$ python -q
>>> import numpy as np
>>> np.set_printoptions(suppress=True, linewidth=120)
>>> def tidy(a):
...     return np.round(a, 2) + 0
... 
>>> q, _ = np.linalg.qr(np.array([[-0.2, -0.8, 0.9, 0.0],
...     [0.7, -1.6, 0.9, -0.1],
...     [1.6, -0.1, -0.7, -0.8],
...     [0.1, 0.4, -0.5, 1.5]]))
>>> vecs, _ = np.linalg.qr(np.array([[-1.2, 0.5, -0.8, -0.2],
...     [-0.3, -0.2, -1.7, 0.2],
...     [0.6, 0.5, 1.1, -1.2],
...     [-2.7, -2.1, 0.8, 0.4]]))
>>> sv = 20 * 0.7 ** np.arange(4)
>>> arr = q[:, :4] * sv @ vecs[:4]
>>> tidy(arr)
array([[ -3.29,  -4.2 ,  -3.18,   8.29],
       [ -0.48,   8.28, -11.22,   3.21],
       [ -8.64,  16.08,   4.48,   0.79],
       [ -4.49,  -0.46,  -1.42,  -7.13]])
>>> M2 = np.linalg.inv(arr)
>>> (np.abs(M2) > 1e-9).astype(int)
array([[1, 1, 1, 1],
       [1, 1, 1, 1],
       [1, 1, 1, 1],
       [1, 1, 1, 1]])
>>> tidy(np.linalg.slogdet(arr)[0])
np.float64(1.0)
>>> tidy(np.linalg.det(arr) * np.linalg.det(M2))
np.float64(1.0)
>>> left, sv = np.linalg.svd(arr)
Traceback (most recent call last):
  File "<python-input-12>", line 1, in <module>
    left, sv = np.linalg.svd(arr)
    ^^^^^^^^
ValueError: too many values to unpack (expected 2)
>>> left, sv, Vt = np.linalg.svd(arr, full_matrices=False)
>>> tidy(left.T @ arr @ Vt.T)
array([[20.  ,  0.  ,  0.  ,  0.  ],
       [ 0.  , 14.  ,  0.  ,  0.  ],
       [ 0.  ,  0.  ,  9.8 ,  0.  ],
       [ 0.  ,  0.  ,  0.  ,  6.86]])
>>> (sv > 1e-8).sum()
np.int64(4)
>>> left.shape, sv.shape, Vt.shape
((4, 4), (4,), (4, 4))
>>> rng = np.random.default_rng(58)
>>> lab = rng.permutation(4)
>>> lab
array([0, 2, 3, 1])
>>> M2 = arr[lab][:, lab]
>>> np.allclose(M2, arr)
False
>>> tidy(np.linalg.det(M2)), tidy(np.linalg.det(arr[lab]))
(np.float64(18823.84), np.float64(18823.84))
>>> m1 = np.loadtxt("case1.csv", delimiter=",")
>>> m1
array([[-61.7 ,  58.71,  40.04],
       [-58.56,  61.71,  38.88],
       [-60.51,  60.56,  40.28],
       [-59.31,  60.04,  40.86],
       [-58.68,  61.38,  40.01],
       [-58.68,  59.05,  40.11],
       [-59.88,  59.97,  41.52],
       [-59.41,  61.03,  41.22],
       [-60.39,  61.54,  39.35],
       [-60.45,  61.58,  38.19],
       [-59.91,  61.08,  39.16],
       [-58.2 ,  58.9 ,  40.96],
       [-59.59,  59.53,  37.88],
       [-58.62,  60.39,  39.64],
       [-60.61,  59.94,  40.65],
       [-59.73,  60.84,  40.38],
       [-59.33,  58.77,  39.67],
       [-60.3 ,  57.45,  38.13],
       [-61.33,  60.49,  37.82],
       [-60.55,  59.15,  39.48],
       [-59.47,  58.08,  39.6 ],
       [-60.47,  60.3 ,  40.47],
       [-59.84,  58.55,  39.3 ],
       [-60.01,  60.28,  39.67],
       [-59.55,  60.09,  40.03]])
>>> M2 = np.c_[m1[:, :1] @ np.array([[2]]), np.array([4, 9, 8, 5, 4, 8, 8, 0, 8, 4, 2, 7, 5, 6, 9, 4, 7, 2, 3, 3, 9, 9, 2, 6, 7])]
>>> M2
array([[-123.4 ,    4.  ],
       [-117.12,    9.  ],
       [-121.02,    8.  ],
       [-118.62,    5.  ],
       [-117.36,    4.  ],
       [-117.36,    8.  ],
       [-119.76,    8.  ],
       [-118.82,    0.  ],
       [-120.78,    8.  ],
       [-120.9 ,    4.  ],
       [-119.82,    2.  ],
       [-116.4 ,    7.  ],
       [-119.18,    5.  ],
       [-117.24,    6.  ],
       [-121.22,    9.  ],
       [-119.46,    4.  ],
       [-118.66,    7.  ],
       [-120.6 ,    2.  ],
       [-122.66,    3.  ],
       [-121.1 ,    3.  ],
       [-118.94,    9.  ],
       [-120.94,    9.  ],
       [-119.68,    2.  ],
       [-120.02,    6.  ],
       [-119.1 ,    7.  ]])
>>> tidy(np.linalg.lstsq(m1, M2[:, 0])[0])
array([2., 0., 0.])
>>> np.linalg.matrix_rank(M2)
np.int64(2)
>>> tidy(np.linalg.norm(np.linalg.qr(m1)[0].T @ M2, axis=0) ** 2 / ((M2 ** 2).sum(axis=0) + 1e-12))
array([1.  , 0.84])
